$ python3 -q
>>> import numpy as np
>>> import numpy.linalg as la
>>> np.set_printoptions(precision=2, suppress=True, linewidth=200)
>>> rnd = lambda a: np.round(a, 2) + 0
>>> W0 = np.loadtxt("x.csv", delimiter=",")
>>> print(W0)
[[-0.24  1.4  -2.69 -1.55  1.15  0.74  0.24  0.41 -2.89  1.47 -0.87]
 [-1.26  0.03 -0.07  0.21 -0.8  -1.96 -0.16  0.25 -0.61 -2.52  3.47]
 [-1.14  3.05 -0.98 -1.08 -1.94 -1.81 -0.79  0.11 -1.92 -0.43  0.86]
 [-3.11  1.38 -0.55  2.19  0.79  0.77  0.95  0.    0.54  1.83 -1.6 ]
 [ 0.05 -1.62 -0.82 -1.72  1.93  0.35  0.92  1.73  1.99 -1.66 -2.09]
 [-1.27 -0.92 -1.35  2.57 -3.27  1.07 -0.62 -0.95 -0.98  0.26 -0.09]
 [ 1.42 -1.26 -0.29 -1.67  0.55 -2.57 -1.12 -0.06 -0.32  3.   -1.13]
 [ 0.02 -0.32 -1.63  1.22 -1.53 -1.17 -0.88 -3.88 -0.53 -0.87  0.42]
 [-0.81 -1.61  0.29 -1.89 -3.26 -1.75  0.13  0.07  1.78  0.67 -0.87]
 [ 1.4  -1.1  -2.43  0.56 -1.69 -1.64 -2.7  -1.46 -0.25 -0.19  0.72]
 [ 0.29 -1.97 -0.68  0.74  2.69 -0.93  1.6   2.09  1.89 -0.74  0.93]
 [ 1.96  2.29 -1.98  0.16  0.6  -0.98 -1.27  1.35  0.73 -0.06  2.58]
 [ 1.83 -0.71 -1.28 -0.64  2.44  2.45 -0.68  0.57  0.11 -1.39 -2.1 ]
 [ 0.01 -0.69 -0.21 -1.41  1.31  3.35  1.68  0.26  0.96  2.17 -0.99]
 [ 0.81  0.93  0.21 -0.16  0.52 -1.3  -3.32  0.55  0.91  2.94 -0.83]
 [-0.76 -3.47 -0.43 -0.48  0.65 -1.59 -1.69 -1.44  0.53 -0.84 -1.75]
 [-2.05  0.75  1.35  2.25  0.12 -2.16  1.8  -0.87  0.75 -2.03  0.2 ]
 [ 2.33  0.01 -1.37  1.7  -0.11  0.52  0.44  0.94 -0.93  0.81  3.45]
 [ 1.02 -1.03 -0.42  3.05 -0.47 -0.82 -0.55 -1.95  1.63 -1.54 -1.84]
 [-1.1  -2.87 -0.69 -0.66 -0.22 -1.01 -3.04  0.93  0.26  0.01 -1.84]
 [-1.59 -2.22  0.48 -2.28  1.76 -0.68 -1.22  1.87 -1.    1.11 -1.17]
 [ 1.01  0.01 -0.8   1.74 -0.12  0.81  0.37  3.    1.85  0.78 -2.54]
 [-0.26  1.26  2.73 -0.68  0.58  0.9   0.99 -0.11  0.23 -0.26 -3.62]
 [ 0.3   1.67 -1.5  -1.73 -2.16 -0.4   1.27  0.98 -0.17 -1.69 -2.57]
 [ 1.49  1.52  1.39 -0.14  2.6  -1.32  0.61  2.97 -0.53 -0.12 -0.75]
 [ 0.62  1.01  1.04 -1.89  2.28 -1.53  0.32 -0.93  0.66 -0.36 -3.14]
 [-0.37 -2.27  2.05  0.29  0.55 -1.72 -1.67  0.67 -0.19  0.44 -2.95]
 [ 0.97 -0.45 -0.19 -0.09 -0.7   2.48 -2.11 -2.67 -0.19 -0.27  2.34]
 [ 1.21 -1.44  0.51 -0.16 -0.52  3.05 -0.19  3.29 -0.72 -0.35 -0.38]
 [ 1.86 -0.2  -1.61 -1.85 -1.67 -2.55 -0.55 -1.23  0.39  2.    0.52]
 [ 2.13  0.55 -1.99  0.73 -1.45 -0.32  1.14  1.05 -0.29 -3.2   0.84]
 [-1.28  1.1  -0.47  1.16 -1.65 -0.11 -2.94  0.49  1.29  1.11 -2.47]
 [ 1.98 -2.31 -0.38  0.33  0.35 -2.18 -0.8   1.03  0.53 -2.92 -0.31]
 [ 2.16 -0.27 -0.41  1.58  0.54 -2.38  1.73 -2.27 -1.62  0.89 -0.24]
 [ 3.17 -0.75  1.04  2.6   0.06  0.57  0.54 -1.8   0.62 -1.43  0.53]
 [ 2.58 -1.1   0.79  1.8  -1.89  0.22  0.44 -1.49 -2.24  1.21 -0.87]
 [-0.99 -0.01  1.35 -1.14 -1.46  2.85 -0.34  0.61  2.43 -1.93  0.69]
 [-0.95  2.   -1.06  3.35 -1.85  1.41 -0.18  0.22  0.43 -0.01  1.43]
 [-0.1  -1.06  0.4   0.72  3.14  3.26  0.8  -0.34 -0.84  0.41  1.05]
 [ 1.07  2.14 -0.32  1.36 -0.67  2.63 -0.65  1.15 -2.42 -0.82 -1.3 ]
 [ 0.62  2.32  2.76 -0.48  1.75 -0.15 -0.48 -1.54  1.93  1.05 -0.94]]
>>> x = np.array([-9, 7, -1, 2, 2, -6, -3, -4, 0, -5, 7])
>>> print(W0 @ np.eye(11)[10])
[-0.87  3.47  0.86 -1.6  -2.09 -0.09 -1.13  0.42 -0.87  0.72  0.93  2.58 -2.1  -0.99 -0.83 -1.75  0.2   3.45 -1.84 -1.84 -1.17 -2.54 -3.62 -2.57 -0.75 -3.14 -2.95  2.34 -0.38  0.52  0.84 -2.47 -0.31
 -0.24  0.53 -0.87  0.69  1.43  1.05 -1.3  -0.94]
>>> print(np.sign((W0 @ x).round(6)))
[-1.  1.  1.  1. -1.  1. -1.  1. -1.  1. -1.  1. -1. -1. -1. -1.  1. -1. -1. -1. -1. -1. -1. -1. -1. -1. -1.  1. -1. -1.  1.  1. -1. -1. -1. -1. -1.  1. -1. -1.  1.]
>>> print(la.norm(W0 @ x) <= la.norm(W0, 2) * la.norm(x) + 1e-9)
True
>>> Xs = W0 - W0.mean(axis=0)
>>> U, sigma, Vt = la.svd(Xs, full_matrices=False)
>>> print((np.sign(U[:, 0]) == np.sign(U[0, 0])).astype(int))
[1 0 0 1 1 0 1 0 1 0 1 0 1 1 1 1 0 0 0 1 1 1 1 1 1 1 1 0 1 0 0 1 0 0 0 0 1 0 1 0 1]
>>> print(rnd(sigma))
[13.78 12.24 10.48 10.11  9.63  9.57  8.23  7.69  7.35  6.55  6.33]
>>> print(la.matrix_rank(Xs))
11
>>> Q, V = la.qr(W0[:, :5])[0], la.qr(W0[:, 5:])[0]
>>> sigma = la.svd(Q.T @ V, compute_uv=False)
>>> print(rnd(la.norm(Q @ Q.T - V @ V.T, 2)))
1.0
>>> print(rnd(np.degrees(np.arccos(sigma.clip(0, 1)))))
[62.38 69.19 70.26 84.14 85.56]
>>> print(rnd(sigma))
[0.46 0.36 0.34 0.1  0.08]
>>> W2 = W0[[40, 7]].astype(float)
>>> for _ in range(4):
...     labels = la.norm(W0[:, None] - W2, axis=-1).argmin(axis=1)
...     W2 = np.array([W0[labels == j].mean(axis=0) for j in range(2)])
... 
>>> print(labels)
[0 1 1 0 0 1 0 1 1 1 0 1 0 0 0 0 1 1 1 0 0 0 0 1 0 0 0 1 0 1 1 0 1 1 1 1 0 1 0 1 0]
>>> print(np.bincount(labels))
[21 20]
>>> print(rnd(W2))
[[-0.02 -0.41  0.19 -0.39  0.99  0.27 -0.39  0.72  0.43  0.41 -1.36]
 [ 0.77  0.12 -0.71  0.84 -1.09 -0.56 -0.19 -0.57 -0.26 -0.61  0.46]]
>>> m1 = np.load("a.npy")
>>> print(m1)
[[ 0.51 -0.05 -4.03]
 [ 0.38  0.   -4.25]
 [ 0.19 -0.08 -2.04]
 [ 0.21  0.29 -2.41]
 [-0.16 -0.06  1.74]
 [ 0.89  0.18 -7.31]
 [ 0.91  0.06 -1.53]
 [-0.34 -0.09  6.09]
 [-0.49 -0.12  1.69]
 [ 0.23  0.12  2.02]
 [-0.88 -0.26 -0.96]
 [-0.65  0.24 -3.49]
 [ 0.83 -0.08  0.62]
 [-0.22  0.1   2.  ]
 [ 0.04 -0.04  0.59]
 [-0.16  0.21  0.23]
 [ 0.85 -0.08 -5.06]
 [ 0.44  0.02 -0.88]
 [-0.01 -0.02 -1.65]
 [-0.18  0.1   2.49]
 [ 0.52 -0.02 -0.18]
 [ 0.62 -0.17  0.1 ]
 [-0.32 -0.12  1.47]
 [-0.4   0.09 -3.97]
 [-0.92  0.23 -0.14]
 [-0.61  0.04  5.76]
 [ 0.44  0.22  1.67]
 [ 0.26 -0.12 -0.04]
 [-0.7  -0.01 -1.48]
 [ 0.19  0.26 -3.28]
 [ 0.57  0.21  3.92]]
>>> Xs = m1 - m1.mean(axis=0)
>>> U, sigma, Vt = la.svd(Xs, full_matrices=False)
>>> print(np.searchsorted(np.cumsum(sigma ** 2) / (sigma ** 2).sum(), 0.9) + 1)
1
>>> print(la.matrix_rank(Xs))
3
>>> print(rnd(np.abs(Vt[-1])))
[0.   1.   0.01]
>>> print(rnd((sigma ** 2).sum() ** 2 / (sigma ** 4).sum()))
1.06
>>> print(rnd(Vt[0] * np.sign(Vt[0, np.abs(Vt[0]).argmax()])))
[-0.06 -0.01  1.  ]
>>> x = np.array([0, 0, -2])
>>> y = m1 @ x
>>> print(rnd(la.pinv(m1) @ m1))
[[1. 0. 0.]
 [0. 1. 0.]
 [0. 0. 1.]]
>>> rng = np.random.default_rng(49317)
>>> y = y + 0.05 * rng.normal(size=31)
>>> print(rnd(y))
[  8.07   8.43   4.04   4.84  -3.41  14.66   3.07 -12.23  -3.41  -3.99   1.9    6.87  -1.22  -3.99  -1.31  -0.47  10.15   1.65   3.31  -4.98   0.31  -0.16  -2.92   7.98   0.25 -11.51  -3.26   0.17
   3.     6.56  -7.86]
>>> coef, *_ = la.lstsq(m1, y)
>>> print(rnd(coef))
[ 0.02 -0.01 -2.  ]
>>> print(rnd(m1.T @ (y - m1 @ coef)))
[0. 0. 0.]
